>>> import numpy as np
>>> import numpy.linalg as la
>>> np.set_printoptions(precision=4, suppress=True, linewidth=160)
>>> F = np.array([[1, 3, -7, 7],
...     [-3, 6, -3, -1],
...     [9, 4, -3, 6],
...     [-8, -5, 9, 6],
...     [3, 2, 9, 0],
...     [-7, 1, -7, 6],
...     [7, 5, -9, -9],
...     [5, 4, -1, 9],
...     [6, 9, -6, -9],
...     [-7, -2, 6, 5],
...     [7, 5, -7, -3]])
>>> F[:, 1] = -3 * F[:, 0]
>>> F
array([[  1,  -3,  -7,   7],
       [ -3,   9,  -3,  -1],
       [  9, -27,  -3,   6],
       [ -8,  24,   9,   6],
       [  3,  -9,   9,   0],
       [ -7,  21,  -7,   6],
       [  7, -21,  -9,  -9],
       [  5, -15,  -1,   9],
       [  6, -18,  -6,  -9],
       [ -7,  21,   6,   5],
       [  7, -21,  -7,  -3]])
>>> # rows and columns are dependent
>>> np.argsort(-la.norm(F, axis=0).round(6), kind="stable")[:3]
array([1, 2, 3])
>>> la.cond(F) > 100
np.True_
>>> Xc = F - F.mean(axis=0)
>>> left, sv, VT = la.svd(Xc, full_matrices=False)
>>> VT[0] * np.sign(VT[0, np.abs(VT[0]).argmax()])
array([-0.3085,  0.9255,  0.1634,  0.1467])
>>> np.round(sv ** 2 / (sv ** 2).sum(), 4) + 0
array([0.8633, 0.0812, 0.0555, 0.    ])
>>> sv.round(4) + 0
array([65.1279, 19.9711, 16.5163,  0.    ])
>>> la.matrix_rank(Xc)
np.int64(3)
>>> np.searchsorted(np.cumsum(sv ** 2) / (sv ** 2).sum(), 0.9) + 1
np.int64(2)
>>> u = np.array([7, 2, 5])
>>> np.array([np.convolve(row, u, "same") for row in F])
array([[ -19,  -50,   20,  -21],
       [  57,  -18,   32,  -17],
       [-171,  -30,  -99,   -3],
       [ 152,   71,  180,   57],
       [ -57,   60,  -27,   45],
       [ 133,  -42,  133,  -23],
       [-133,  -70, -186,  -63],
       [ -95,  -12,  -14,   13],
       [-114,  -48, -165,  -48],
       [ 133,   49,  152,   40],
       [-133,  -56, -140,  -41]])
>>> np.convolve(F[9], u)
array([-49, 133,  49, 152,  40,  25])
>>> np.polyval(u, F[9])
array([ 334, 3134,  269,  190])
>>> left, sv, VT = la.svd(F, full_matrices=False)
>>> np.cumsum(sv ** 2) / np.sum(sv ** 2)
array([0.8573, 0.9361, 1.    , 1.    ])
>>> np.round(left.T @ F @ VT.T, 4) + 0
array([[66.2922,  0.    ,  0.    ,  0.    ],
       [ 0.    , 20.0956,  0.    ,  0.    ],
       [ 0.    ,  0.    , 18.0972,  0.    ],
       [ 0.    ,  0.    ,  0.    ,  0.    ]])
>>> sv.round(4) + 0
array([66.2922, 20.0956, 18.0972,  0.    ])
>>> W0 = np.loadtxt("x.csv", delimiter=",")
>>> W0
array([[ 0.6   ,  1.    , -1.944 ,  0.2   ,  0.7   , -0.9   ],
       [-0.6   , -0.2   ,  0.3536,  0.5   ,  0.    , -0.5   ],
       [-0.9   , -0.6   ,  1.1062,  1.1   ,  0.4   , -0.9   ],
       [ 0.5   ,  0.4   , -0.7633,  0.2   , -0.4   ,  0.6   ],
       [ 1.    ,  1.5   , -3.0216, -0.9   ,  0.3   , -0.4   ],
       [-0.4   , -0.5   ,  1.0045, -0.3   , -2.    ,  0.6   ],
       [ 0.9   ,  0.3   , -0.6401, -0.4   ,  0.4   , -0.1   ],
       [-0.6   ,  0.    , -0.0332, -1.1   ,  0.2   ,  0.1   ],
       [-1.4   ,  1.6   , -3.2089, -1.1   , -0.2   , -0.9   ],
       [ 0.5   , -0.3   ,  0.6803,  0.    ,  0.3   ,  0.8   ],
       [-0.7   ,  0.6   , -1.2199, -0.3   , -1.    ,  0.4   ],
       [ 0.2   ,  0.3   , -0.6277, -0.5   ,  0.2   , -1.1   ],
       [-0.6   ,  0.3   , -0.5968,  0.    ,  1.7   ,  0.8   ],
       [-0.1   , -2.5   ,  5.0468,  0.1   , -0.2   ,  0.4   ],
       [-1.7   , -0.3   ,  0.6803, -0.1   , -1.1   , -1.7   ],
       [ 0.2   , -0.2   ,  0.368 , -0.6   , -0.2   ,  0.1   ],
       [-2.    , -0.4   ,  0.8577, -0.8   ,  0.2   , -0.6   ],
       [ 0.5   , -0.7   ,  1.3976, -0.3   ,  0.5   , -1.2   ],
       [ 0.6   , -0.5   ,  0.9527,  0.9   , -0.6   , -0.9   ],
       [ 0.3   ,  1.2   , -2.3472,  1.5   ,  0.6   ,  0.    ],
       [ 0.8   , -0.8   ,  1.6241, -1.    , -1.    , -0.1   ],
       [-2.    , -0.1   ,  0.1775, -0.9   , -0.2   , -1.8   ],
       [-0.3   , -0.5   ,  1.0046, -1.    , -1.5   ,  0.7   ],
       [ 0.    , -1.    ,  1.9993,  0.3   ,  1.5   ,  0.6   ],
       [ 0.    ,  1.3   , -2.6331, -0.5   , -1.3   ,  0.3   ],
       [-1.8   , -1.2   ,  2.387 , -1.4   ,  1.6   ,  1.4   ],
       [-1.5   ,  0.9   , -1.8664, -0.9   ,  1.1   ,  0.1   ],
       [ 0.7   , -0.9   ,  1.8115, -0.6   , -1.1   ,  1.5   ]])
>>> hat = W0 @ la.solve(W0.T @ W0, W0.T)
>>> np.round(hat @ W0[:, 1], 4) + 0
array([ 1. , -0.2, -0.6,  0.4,  1.5, -0.5,  0.3,  0. ,  1.6, -0.3,  0.6,  0.3,  0.3, -2.5, -0.3, -0.2, -0.4, -0.7, -0.5,  1.2, -0.8, -0.1, -0.5, -1. ,  1.3,
       -1.2,  0.9, -0.9])
>>> np.round(la.eigvalsh(hat), 4) + 0
array([0., 0., 0., 0., 0., 0., 0., 0., 0., 0., 0., 0., 0., 0., 0., 0., 0., 0., 0., 0., 0., 0., 1., 1., 1., 1., 1., 1.])
>>> arr = np.loadtxt("layer14.csv", delimiter=",")
>>> arr
array([[ 5.,  4.,  0., -3.,  1., -5., -3.,  0., -2.],
       [ 0.,  0.,  0.,  0.,  0.,  0.,  0.,  0.,  0.],
       [ 0.,  7., -1.,  4., -3.,  0.,  1., -2.,  0.],
       [-1., -1., -3., -1.,  1., -3., -3.,  1.,  5.],
       [ 0.,  0.,  3., -1.,  0., -4., -2., -2.,  0.],
       [ 0.,  2., -2., -2.,  2., -1., -1.,  1.,  2.],
       [ 1., -1., -2.,  2., -1.,  2., -1., -2.,  1.],
       [ 5.,  4.,  0., -3.,  1., -5., -3.,  0., -2.],
       [ 1., -3., -3., -2.,  1., -2., -4., -1.,  5.],
       [-2.,  3.,  1., -3., -1., -3.,  0.,  0., -4.],
       [ 3.,  2., -3., -2.,  0., -2., -1.,  2.,  3.],
       [-2.,  2.,  0.,  1.,  0., -1.,  1.,  2.,  0.],
       [ 1.,  0., -1., -6.,  1., -5., -3.,  0.,  2.],
       [ 2.,  2.,  2.,  1.,  0., -2., -1., -1., -2.],
       [ 0., -2., -1., -4.,  2., -4., -3.,  1.,  4.],
       [-1.,  5.,  0., -3., -3., -3.,  1.,  0., -3.],
       [ 3.,  4.,  2., -1., -1., -3., -1., -2., -4.],
       [ 0.,  4., -2., -1., -4., -1.,  0., -2., -2.],
       [ 2.,  4., -1., -2., -3., -1.,  1., -1., -1.],
       [ 4.,  3., -1.,  3., -3.,  0., -1., -3.,  0.],
       [-3.,  2.,  0., -2., -2., -1.,  1., -2.,  3.],
       [ 1.,  4., -3., -2.,  0., -1.,  0.,  1.,  3.],
       [ 1.,  5., -3.,  1., -4.,  0.,  1., -1.,  0.],
       [-4.,  5.,  0., -1., -2., -1.,  2.,  0., -1.],
       [-1.,  4.,  0., -2., -1.,  0.,  1., -2., -2.],
       [ 1.,  4., -2., -4.,  1., -2., -1.,  0.,  0.],
       [ 1.,  4.,  1.,  0., -2., -3., -2., -3., -5.],
       [ 3.,  4.,  2., -1., -1., -3., -1., -2., -4.],
       [ 0.,  3., -2.,  1., -2.,  0.,  0., -1., -1.],
       [-1., -1.,  1., -2.,  0., -1., -1., -1., -2.],
       [-1., -1.,  1., -2.,  0., -1., -1., -1., -2.],
       [ 2.,  2.,  2.,  1.,  0., -2., -1., -1., -2.],
       [ 1.,  3.,  1., -3.,  2., -4., -3., -1., -2.],
       [-2.,  2.,  3.,  0.,  0., -5., -1.,  0.,  0.],
       [ 2.,  1., -2.,  0., -2.,  1., -1., -3., -1.],
       [ 2.,  4., -1., -2., -3., -1.,  1., -1., -1.],
       [ 0.,  0.,  0.,  0.,  0.,  0.,  0.,  0.,  0.],
       [ 1.,  6.,  1.,  1., -2., -1.,  1., -2., -1.]])
>>> rng = np.random.default_rng(876737)
>>> Y = arr + rng.integers(-2, 3, (38, 8)) @ rng.integers(-2, 3, (8, 9))
>>> Y
array([[  6.,  10.,  -2.,  -2.,   3.,   6.,  -4.,   2.,  -7.],
       [  2.,  -8.,  -4., -15.,  -2.,   4.,   0.,   1.,   4.],
       [ 12.,  16., -10.,  20.,   8.,   2.,   3.,  -5.,   1.],
       [  3.,   3.,  -4.,  13.,   0.,  -5.,   0.,   5.,   2.],
       [ -6.,  -3.,  12.,   4.,  -2.,   1.,   2.,  -2.,  -2.],
       [-10.,   9.,   2.,  -6.,   0.,  -7., -10.,   4.,  -6.],
       [ -1.,  -2.,  -2.,  -3.,  -6.,   2.,  -4.,  -3.,   4.],
       [  9.,   7.,  -8.,   0.,  11.,  10.,  -5.,  -3.,   1.],
       [  1.,   3.,   0.,   4.,  -2.,  -2.,  -6.,  -2.,   3.],
       [ -2.,   9.,   0.,  12.,   3.,  -5.,  -2.,   0.,  -5.],
       [ -5.,  -6.,  -7.,  -5.,   1.,  -4.,   1.,   6.,   6.],
       [ -3.,  14.,  -6.,  -3.,  -5.,  -8.,  -1.,   2.,  -3.],
       [ -9.,  -6.,   6.,  -9.,  -2.,  -8.,   1.,   2.,   0.],
       [  9.,  -1.,   1.,   7.,   1.,  -3.,   5.,  -4.,   3.],
       [ -6., -12.,   2., -14.,  -4., -12.,  -7.,   6.,   5.],
       [-10.,  -4.,   8., -15.,  -8.,  -2.,  -6.,   1.,  -2.],
       [ -2.,   2.,   8., -11.,  -6.,  -2.,  -4.,  -2.,  -6.],
       [  5.,  10.,  -8.,   9.,  -8.,   1.,   3.,   4.,  -5.],
       [  6.,   3.,  -1.,   4.,   0.,  -2.,   0.,   1.,  -2.],
       [ 10.,  -6.,  -9.,  -1.,   2.,   0.,  -3.,  -7.,  12.],
       [ -3.,   3.,   9.,   3., -13.,  -5.,   2.,   1.,  -1.],
       [ -3.,  -4.,  -7., -14.,  -7.,   7.,   1.,   7.,   5.],
       [-12.,   2.,   9.,  -6., -10., -10.,   1.,   2.,  -7.],
       [  2.,   8.,  -5.,   8.,  -8.,  -1.,   8.,   0.,   3.],
       [ -3.,  -4.,  -1., -11.,  -6.,   0.,   6.,   0.,   1.],
       [  4.,  14.,  -4.,   0.,   1.,   0.,   1.,   1.,  -6.],
       [ -1.,   3.,   1.,  -2., -14.,  -4.,  -2.,   1.,  -4.],
       [  8.,   0.,   0.,  -1.,   2.,   2.,  -3.,   0.,  -3.],
       [  8.,   8.,  -1.,  12.,   3.,  -2.,   1.,  -3.,  -3.],
       [ -3.,  -2.,   0.,  -1.,  -3.,   3.,   3.,  -2.,   1.],
       [ -8.,  -7.,  10.,  -6.,   0.,  -5.,  -7.,  -1.,  -3.],
       [  5.,  -6.,   0.,   1.,  -1.,   5.,   4.,   1.,   2.],
       [ -1.,   6.,   6.,   8.,  -7., -11.,   4.,   7., -10.],
       [  4.,  -5.,   4.,   6.,   1., -12.,  -3.,  -2.,   7.],
       [-12.,  -2.,   5., -12.,   1.,  -8.,  -9.,  -2.,  -6.],
       [ -7.,   5.,   7.,  -7.,  -6.,   2.,   1.,   2.,  -9.],
       [  8.,   4.,  -5.,  -5.,   3.,  -5.,  -4.,  -8.,   6.],
       [ -5.,   1.,  13.,   0., -10.,   1.,   2.,   1.,  -5.]])
>>> np.abs(Y - arr).sum(axis=1)
array([31., 40., 65., 36., 36., 53., 20., 51., 23., 31., 35., 40., 40., 33., 53., 53., 34., 45., 19., 50., 38., 52., 61., 39., 35., 30., 23., 24., 37., 20.,
       37., 32., 60., 39., 62., 40., 48., 42.])
>>> np.round(la.svd(Y - arr, compute_uv=False), 4) + 0
array([68.1677, 48.8426, 34.1116, 30.7191, 26.9235, 18.0816, 14.8405, 12.6981,  0.    ])
